$ python3 -q
>>> import numpy as np
>>> from numpy import linalg as LA
>>> np.set_printoptions(suppress=True, linewidth=140)
>>> def rd(a):
...     return np.round(a, 2) + 0
... 
>>> K = np.loadtxt("x.csv", delimiter=",")
>>> K
array([[-1.  ,  3.31,  0.7 ],
       [-2.  ,  4.16,  0.8 ],
       [ 0.6 , -5.37, -1.1 ],
       [-1.2 , -7.55, -1.5 ],
       [ 1.  , -6.94, -1.5 ],
       [-0.1 , -3.51, -0.7 ],
       [ 0.3 , 13.43,  2.6 ],
       [-0.9 , 14.69,  2.9 ],
       [ 2.2 , -2.32, -0.5 ],
       [ 1.2 ,  6.07,  1.2 ],
       [ 0.5 ,  1.58,  0.4 ],
       [ 0.9 , 17.53,  3.6 ],
       [ 1.9 ,  3.22,  0.6 ],
       [ 0.2 , -6.08, -1.1 ],
       [-0.1 , -9.77, -2.  ],
       [-2.  ,  0.45,  0.  ],
       [ 2.3 , -6.42, -1.3 ],
       [-0.5 ,  4.82,  0.8 ],
       [ 0.3 , -2.83, -0.6 ]])
>>> # column 1 is much longer than the rest
>>> f = np.array([3, 3, 2])
>>> rd(np.polyval(f, K[7]))
array([  1.73, 693.46,  35.93])
>>> rd(np.correlate(K[7], K[1], "full"))
array([ -0.72,   8.01,  65.23, -17.32,  -5.8 ])
>>> idx = K[:, 0] > np.median(K[:, 0])
>>> f = K[idx].mean(axis=0) - K[~idx].mean(axis=0)
>>> rd((((K - K.mean(axis=0)) @ f > 0) == idx).mean())
np.float64(0.79)
>>> rd(f)
array([ 1.96, -0.09,  0.  ])
>>> ((K - K.mean(axis=0)) @ f > 0).astype(int)
array([0, 0, 1, 0, 1, 0, 0, 0, 1, 1, 1, 0, 1, 1, 1, 0, 1, 0, 1])
>>> np.argsort(-np.abs(f).round(6), kind="stable")
array([0, 1, 2])
>>> idx.astype(int)
array([0, 0, 1, 0, 1, 0, 0, 0, 1, 1, 1, 1, 1, 0, 0, 0, 1, 0, 0])
>>> Ac = (K - K.mean(axis=0)) / K.std(axis=0)
>>> np.argwhere(np.abs(Ac) > 2)
array([[11,  1],
       [11,  2]])
>>> b = LA.lstsq(np.delete(Ac, 1, axis=1), Ac[:, 1])[0]
>>> rd(b)
array([0., 1.])
>>> np.abs(b).argmax()
np.int64(1)
